$ ipython --no-banner

In [1]: import numpy as np

In [2]: np.set_printoptions(precision=3, suppress=True, linewidth=200)

In [3]: E = np.array([[4, 5, 6, 7, 8, 9, 10],
   ...:     [11, 12, 13, 14, 15, 16, 17],
   ...:     [18, 19, 20, 21, 22, 23, 24],
   ...:     [25, 26, 27, 28, 29, 30, 31],
   ...:     [32, 33, 34, 35, 36, 37, 38]])

In [4]: Uu, sv, Vh = np.linalg.svd(E)

In [5]: np.argmax(sv[:-1] / (sv[1:] + 1e-6)) + 1
Out[5]: np.int64(2)

In [6]: Y = Uu[:, :2] @ np.diag(sv[:2]) @ Vh[:2]

In [7]: np.linalg.matrix_rank(Y)
Out[7]: np.int64(2)

In [8]: round(np.linalg.norm(E - Y) / np.linalg.norm(E), 3)
Out[8]: np.float64(0.0)

In [9]: np.round(np.abs(E - Y).max(), 3)
Out[9]: np.float64(0.0)

In [10]: np.linalg.matrix_rank(E, rtol=0.1)
Out[10]: np.int64(1)

In [11]: print([round(float(x), 3) for x in np.linalg.svd(E, compute_uv=False)[:3]])
[137.767, 5.03, 0.0]

In [12]: print(np.linalg.cond(E) > 100)
True

In [13]: ang = np.radians(163)

In [14]: R = np.eye(7)

In [15]: R[0, 0] = R[5, 5] = np.cos(ang)

In [16]: R[0, 5], R[5, 0] = -np.sin(ang), np.sin(ang)

In [17]: print(R)
[[-0.956  0.     0.     0.     0.    -0.292  0.   ]
 [ 0.     1.     0.     0.     0.     0.     0.   ]
 [ 0.     0.     1.     0.     0.     0.     0.   ]
 [ 0.     0.     0.     1.     0.     0.     0.   ]
 [ 0.     0.     0.     0.     1.     0.     0.   ]
 [ 0.292  0.     0.     0.     0.    -0.956  0.   ]
 [ 0.     0.     0.     0.     0.     0.     1.   ]]

In [18]: Y = E @ R.T

In [19]: print(np.abs(Y - E).max(axis=0))
[73.42   0.     0.     0.     0.    63.027  0.   ]

In [20]: np.allclose(E @ E.T, Y @ Y.T)
Out[20]: True

In [21]: Y = E / np.linalg.norm(E, axis=1, keepdims=True)

In [22]: G = Y @ Y.T

In [23]: np.argwhere(np.triu(np.abs(G) > 0.95, 1))
Out[23]: 
array([[0, 1],
       [0, 2],
       [0, 3],
       [0, 4],
       [1, 2],
       [1, 3],
       [1, 4],
       [2, 3],
       [2, 4],
       [3, 4]])

In [24]: (np.abs(G) > 0.9).astype(int)
Out[24]: 
array([[1, 1, 1, 1, 1],
       [1, 1, 1, 1, 1],
       [1, 1, 1, 1, 1],
       [1, 1, 1, 1, 1],
       [1, 1, 1, 1, 1]])

In [25]: G[4]
Out[25]: array([0.976, 0.996, 0.999, 1.   , 1.   ])

In [26]: round(float(np.degrees(np.arccos(np.clip(G[4, 3], -1, 1)))), 3)
Out[26]: 0.815

In [27]: print(np.linalg.norm(Y, axis=1))
[1. 1. 1. 1. 1.]

In [28]: (G - 2 * np.eye(5)).round(6).argmax(axis=1)
Out[28]: array([1, 2, 3, 4, 3])

In [29]: G = E.T @ E

In [30]: np.allclose(G, G.T)
Out[30]: True

In [31]: np.round(np.linalg.eigvalsh(G)[::-1], 3) + 0
Out[31]: array([18979.699,    25.301,     0.   ,     0.   ,     0.   ,     0.   ,     0.   ])

In [32]: Y = np.array([[0, 1, 1, 2, 1, -2],
    ...:     [-1, 0, 2, 0, 1, 1],
    ...:     [-1, -2, -1, -2, -1, 1],
    ...:     [2, 1, -2, -2, 1, 0],
    ...:     [1, 0, -2, -1, -1, -1],
    ...:     [0, 1, 1, -1, 0, 2]])

In [33]: Y[-1] = Y[0]

In [34]: data = Y + 0.02 * np.eye(6)

In [35]: data
Out[35]: 
array([[ 0.02,  1.  ,  1.  ,  2.  ,  1.  , -2.  ],
       [-1.  ,  0.02,  2.  ,  0.  ,  1.  ,  1.  ],
       [-1.  , -2.  , -0.98, -2.  , -1.  ,  1.  ],
       [ 2.  ,  1.  , -2.  , -1.98,  1.  ,  0.  ],
       [ 1.  ,  0.  , -2.  , -1.  , -0.98, -1.  ],
       [ 0.  ,  1.  ,  1.  ,  2.  ,  1.  , -1.98]])

In [36]: ang = np.radians(120)

In [37]: R = np.eye(6)

In [38]: R[3, 3] = R[0, 0] = np.cos(ang)

In [39]: R[3, 0], R[0, 3] = -np.sin(ang), np.sin(ang)

In [40]: R
Out[40]: 
array([[-0.5  ,  0.   ,  0.   ,  0.866,  0.   ,  0.   ],
       [ 0.   ,  1.   ,  0.   ,  0.   ,  0.   ,  0.   ],
       [ 0.   ,  0.   ,  1.   ,  0.   ,  0.   ,  0.   ],
       [-0.866,  0.   ,  0.   , -0.5  ,  0.   ,  0.   ],
       [ 0.   ,  0.   ,  0.   ,  0.   ,  1.   ,  0.   ],
       [ 0.   ,  0.   ,  0.   ,  0.   ,  0.   ,  1.   ]])

In [41]: Y = data @ R.T

In [42]: np.linalg.svd(data, compute_uv=False), np.linalg.svd(Y, compute_uv=False)
Out[42]: 
(array([5.995, 4.36 , 2.537, 1.11 , 0.38 , 0.011]),
 array([5.995, 4.36 , 2.537, 1.11 , 0.38 , 0.011]))

In [43]: print(np.allclose(data @ data.T, Y @ Y.T))
True

In [44]: round(float(np.linalg.det(R)), 3), round(np.trace(R), 3)
Out[44]: (1.0, np.float64(3.0))

In [45]: W0 = np.loadtxt("layer6.csv", delimiter=",")

In [46]: W0
Out[46]: 
array([[ 2.828, -3.714, -0.243, -0.83 ,  1.021, -1.137, -0.348],
       [-3.095,  0.206,  2.729,  0.896,  1.887, -1.681, -0.859],
       [ 2.867,  0.566, -0.13 ,  3.   ,  0.14 , -1.755,  2.084],
       [-0.805, -1.456, -1.077,  2.16 ,  1.336,  1.705, -3.423],
       [-1.601,  2.183, -0.461, -3.59 , -0.044, -0.846,  1.963],
       [-2.415, -1.555, -2.902,  1.596,  0.672,  2.264, -0.449],
       [-0.78 , -0.456, -2.719,  3.225,  0.184, -2.487, -0.415],
       [ 1.215, -1.329, -2.515, -0.871,  0.873,  0.512, -3.695],
       [-2.544, -1.955, -1.486,  0.428, -0.798, -3.365,  0.594],
       [ 1.786,  1.397, -2.455, -3.564, -0.879,  0.465, -0.375],
       [-1.277,  1.893, -0.387, -1.969, -0.049, -3.843,  0.993],
       [ 0.41 , -2.354,  0.243,  0.267,  4.12 ,  1.378, -0.541],
       [-1.677, -1.801,  0.604,  1.359, -3.508,  2.005,  0.639],
       [ 0.816, -1.537, -2.224,  2.34 , -2.236, -0.482,  2.513],
       [ 1.492, -1.855, -1.678, -1.032,  1.324,  0.125, -3.7  ],
       [-0.622, -0.282,  0.139,  0.361, -1.607,  3.855, -2.634],
       [-2.677, -0.246, -0.016,  1.604, -0.821,  1.392,  3.548],
       [ 2.178, -2.413,  0.103, -1.125, -2.437,  1.708,  2.074],
       [ 1.84 , -0.448, -0.306,  4.582, -0.044, -0.129,  0.552],
       [ 1.229,  0.975,  0.187,  1.14 , -1.34 , -4.059,  1.713],
       [ 3.909, -0.973, -1.492, -1.577,  0.117, -1.202,  1.613],
       [ 2.979,  2.451, -0.063,  1.   ,  1.355,  1.345, -2.337],
       [ 0.893, -2.017, -2.057, -2.44 , -2.447, -1.105,  1.655],
       [ 0.927,  3.653, -1.643, -2.591, -0.146,  0.968,  0.652],
       [-1.841, -2.058,  1.337, -1.383,  1.556,  3.185, -1.054]])

In [47]: Xs = W0 - W0.mean(axis=0)

In [48]: Uu, sv, Vh = np.linalg.svd(Xs, full_matrices=False)

In [49]: (np.sign(Uu[:, 0]) == np.sign(Uu[0, 0])).astype(int)
Out[49]: array([1, 1, 0, 1, 0, 1, 0, 1, 0, 0, 0, 1, 1, 0, 1, 1, 0, 0, 1, 0, 0, 1, 0, 0, 1])

In [50]: np.abs(Vh[-1])
Out[50]: array([0.075, 0.015, 0.573, 0.031, 0.597, 0.238, 0.501])

In [51]: print(np.linalg.matrix_rank(Xs))
7

In [52]: np.abs(Uu[:, 0]).argmax()
Out[52]: np.int64(3)

In [53]: Y = np.c_[W0[:, :4] @ np.array([[-3, 2, 2, -1], [-1, -2, 3, 2], [3, 0, 3, 0], [1, 2, -2, -3]]), np.array([0, 0, 2, 0, 4, 2, 2, 0, 4, 1, 2, 5, 1, 0, 3, 0, 3, 0, 1, 1, 3, 2, 2, 4, 5])]

In [54]: Y
Out[54]: 
array([[ -6.329,  11.424,  -4.555,  -7.766,   0.   ],
       [ 18.162,  -4.81 ,   0.823,   0.819,   0.   ],
       [ -6.557,  10.602,   1.042, -10.735,   2.   ],
       [  2.8  ,   5.622, -13.529,  -8.587,   0.   ],
       [ -2.353, -14.748,   9.144,  16.737,   4.   ],
       [  1.69 ,   1.472, -21.393,  -5.483,   2.   ],
       [ -2.136,   5.802, -17.535,  -9.807,   2.   ],
       [-10.732,   3.346,  -7.36 ,  -1.26 ,   0.   ],
       [  5.557,  -0.322, -16.267,  -2.65 ,   4.   ],
       [-17.684,  -6.35 ,   7.526,  11.7  ,   1.   ],
       [ -1.192, -10.278,   5.902,  10.97 ,   2.   ],
       [  2.12 ,   6.062,  -6.047,  -5.919,   5.   ],
       [ 10.003,   2.966,  -9.663,  -6.002,   1.   ],
       [ -5.243,   9.386, -14.331, -10.91 ,   0.   ],
       [ -8.687,   4.63 ,  -5.551,  -2.106,   3.   ],
       [  2.926,   0.042,  -2.395,  -1.025,   0.   ],
       [  9.833,  -1.654,  -9.348,  -2.627,   3.   ],
       [ -4.937,   6.932,  -0.324,  -3.629,   0.   ],
       [ -1.408,  13.74 ,  -7.746, -16.482,   1.   ],
       [ -2.961,   2.788,   3.664,  -2.699,   1.   ],
       [-16.807,   6.61 ,   3.577,  -1.124,   3.   ],
       [-10.577,   3.056,  11.122,  -1.077,   2.   ],
       [ -9.273,   0.94 ,  -5.556,   2.393,   2.   ],
       [-13.954, -10.634,  13.066,  14.152,   4.   ],
       [ 10.209,  -2.332,  -3.079,   1.874,   5.   ]])

In [55]: np.linalg.matrix_rank(np.c_[W0, Y])
Out[55]: np.int64(8)

In [56]: np.linalg.matrix_rank(Y)
Out[56]: np.int64(5)

In [57]: np.round(np.linalg.lstsq(W0, Y[:, 0])[0], 3) + 0
Out[57]: array([-3., -1.,  3.,  1.,  0.,  0.,  0.])

In [58]: np.linalg.norm(np.linalg.qr(W0)[0].T @ Y, axis=0) ** 2 / ((Y ** 2).sum(axis=0) + 1e-12)
Out[58]: array([1.   , 1.   , 1.   , 1.   , 0.381])

In [59]: X = np.loadtxt("test12.csv", delimiter=",")

In [60]: print(X)
[[ 3.  0. -3. -1.  3. -2. -2.]
 [ 1.  0.  1.  3. -3.  1. -3.]
 [ 3. -2.  2. -1.  2.  1. -3.]
 [ 0. -2.  3.  1.  0.  3. -2.]
 [-2.  1. -3.  0. -3. -1.  2.]
 [ 3. -2.  0.  3. -1. -2.  0.]
 [-3.  2. -1.  3. -1.  3. -1.]]

In [61]: np.allclose(X, X.T)
Out[61]: False

In [62]: print((X - X.T) / 2)
[[ 0.  -0.5 -3.  -0.5  2.5 -2.5  0.5]
 [ 0.5  0.   1.5  2.5 -2.   1.5 -2.5]
 [ 3.  -1.5  0.  -2.   2.5  0.5 -1. ]
 [ 0.5 -2.5  2.   0.   0.   0.  -2.5]
 [-2.5  2.  -2.5  0.   0.   0.   1.5]
 [ 2.5 -1.5 -0.5  0.   0.   0.  -1.5]
 [-0.5  2.5  1.   2.5 -1.5  1.5  0. ]]

In [63]: X.inv()
---------------------------------------------------------------------------
AttributeError                            Traceback (most recent call last)
Cell In[63], line 1
----> 1 X.inv()

AttributeError: 'numpy.ndarray' object has no attribute 'inv'

In [64]: rng = np.random.default_rng(92)

In [65]: idx = rng.permutation(7)

In [66]: Y = X[:, idx] * rng.choice([-1, 1], 7)

In [67]: Y
Out[67]: 
array([[-3.,  3., -2., -3., -1., -2., -0.],
       [ 3., -1., -3., -1.,  3.,  1., -0.],
       [-2., -2., -3., -3., -1.,  1.,  2.],
       [-0., -3., -2., -0.,  1.,  3.,  2.],
       [ 3.,  3.,  2.,  2.,  0., -1., -1.],
       [ 1., -0.,  0., -3.,  3., -2.,  2.],
       [ 1.,  1., -1.,  3.,  3.,  3., -2.]])

In [68]: Uu, _, Vh = np.linalg.svd(X.T @ Y)

In [69]: np.round(Uu @ Vh, 3) + 0
Out[69]: 
array([[ 0.,  0.,  0., -1.,  0.,  0.,  0.],
       [ 0.,  0.,  0.,  0.,  0.,  0., -1.],
       [ 0., -1.,  0.,  0.,  0.,  0.,  0.],
       [ 0.,  0.,  0.,  0.,  1.,  0.,  0.],
       [-1.,  0.,  0.,  0.,  0.,  0.,  0.],
       [ 0.,  0.,  0.,  0.,  0.,  1.,  0.],
       [ 0.,  0.,  1.,  0.,  0.,  0.,  0.]])

In [70]: idx
Out[70]: array([4, 2, 6, 0, 3, 5, 1])

In [71]: Y = X / np.sqrt((X ** 2).mean(axis=1, keepdims=True))

In [72]: np.linalg.norm(Y, axis=1)
Out[72]: array([2.646, 2.646, 2.646, 2.646, 2.646, 2.646, 2.646])

In [73]: np.linalg.matrix_rank(X - X.mean(axis=1, keepdims=True))
Out[73]: np.int64(6)

In [74]: m1 = np.load("sample11.npy")

In [75]: m1
Out[75]: 
array([[-3.845,  1.57 , -8.395],
       [ 0.261, -0.23 ,  0.322],
       [-0.754,  1.461,  0.66 ],
       [ 0.665,  0.722,  3.439],
       [-1.585,  0.418, -3.92 ],
       [ 0.163, -0.012,  0.464],
       [-2.035,  3.149,  0.193],
       [-2.313,  2.234, -2.47 ],
       [-0.971,  0.442, -2.03 ],
       [-1.312,  1.832, -0.271],
       [ 0.073, -0.472, -0.724],
       [ 1.328, -2.178, -0.371],
       [ 0.724,  1.049,  4.27 ],
       [-2.67 ,  2.802, -2.405],
       [-0.505,  1.024,  0.533],
       [-0.607,  1.995,  2.17 ],
       [-1.714,  2.519, -0.105],
       [-1.696, -0.252, -5.593],
       [-1.01 ,  0.911, -1.207],
       [-1.195,  0.683, -2.218],
       [-0.873, -1.533, -5.684],
       [ 0.098,  1.295,  2.882],
       [-2.899,  3.325, -2.048],
       [ 2.786, -2.322,  3.716],
       [-1.621,  0.654, -3.556],
       [-1.585,  1.442, -1.871],
       [-0.152, -0.284, -1.023],
       [-0.998,  1.036, -0.921],
       [-0.594,  0.465, -0.853]])

In [76]: np.allclose(m1[:-1].T @ np.linalg.lstsq(m1[:-1].T, m1[-1])[0], m1[-1])
Out[76]: True

In [77]: Xs = m1 - m1.mean(axis=0)

In [78]: vecs = np.linalg.svd(Xs)[2][:2]

In [79]: Y = Xs - Xs @ vecs.T @ vecs

In [80]: np.diag(vecs.T @ vecs)
Out[80]: array([0.357, 0.714, 0.929])

In [81]: np.round(np.linalg.norm(Y) / np.linalg.norm(Xs), 3)
Out[81]: np.float64(0.0)

In [82]: feats = np.load("dump.npy")

In [83]: feats
Out[83]: 
array([[ 0.,  1., -1.],
       [ 0., -2.,  2.],
       [ 0., -3.,  3.]])

In [84]: W = np.array([[-2, -2, 1, -4, 5], [-2, -2, -2, 0, -5], [-1, 0, 4, -2, 2]])

In [85]: b = np.array([-1, 0, -1, 2, 2])

In [86]: hid = np.maximum(feats @ W + b, 0)

In [87]: (hid > 0).astype(int)
Out[87]: 
array([[0, 0, 0, 1, 0],
       [1, 1, 1, 0, 1],
       [1, 1, 1, 0, 1]])

In [88]: hid
Out[88]: 
array([[ 0.,  0.,  0.,  4.,  0.],
       [ 1.,  4., 11.,  0., 16.],
       [ 2.,  6., 17.,  0., 23.]])

In [89]: np.linalg.matrix_rank(hid)
Out[89]: np.int64(3)

In [90]: W2 = np.array([[-2, 3, 4], [4, 3, 0], [5, -5, 2], [2, -3, -2], [-2, -5, -5]])

In [91]: W @ W2
Out[91]: 
array([[-17, -30, -23],
       [ -4,  23,  13],
       [ 14, -27,  -2]])

In [92]: (hid @ W2).round(6).argmax(axis=1)
Out[92]: array([0, 0, 0])

In [93]: hid @ W2
Out[93]: 
array([[   8.,  -12.,   -8.],
       [  37., -120.,  -54.],
       [  59., -176.,  -73.]])

In [94]: Y = hid / np.sqrt((hid ** 2).mean(axis=1, keepdims=True))

In [95]: print(hid - hid.mean(axis=1, keepdims=True))
[[-0.8 -0.8 -0.8  3.2 -0.8]
 [-5.4 -2.4  4.6 -6.4  9.6]
 [-7.6 -3.6  7.4 -9.6 13.4]]

In [96]: np.linalg.norm(Y, axis=1)
Out[96]: array([2.236, 2.236, 2.236])

In [97]: np.linalg.matrix_rank(hid - hid.mean(axis=1, keepdims=True))
Out[97]: np.int64(3)

In [98]: print(np.linalg.matrix_rank(Y) == np.linalg.matrix_rank(hid))
True
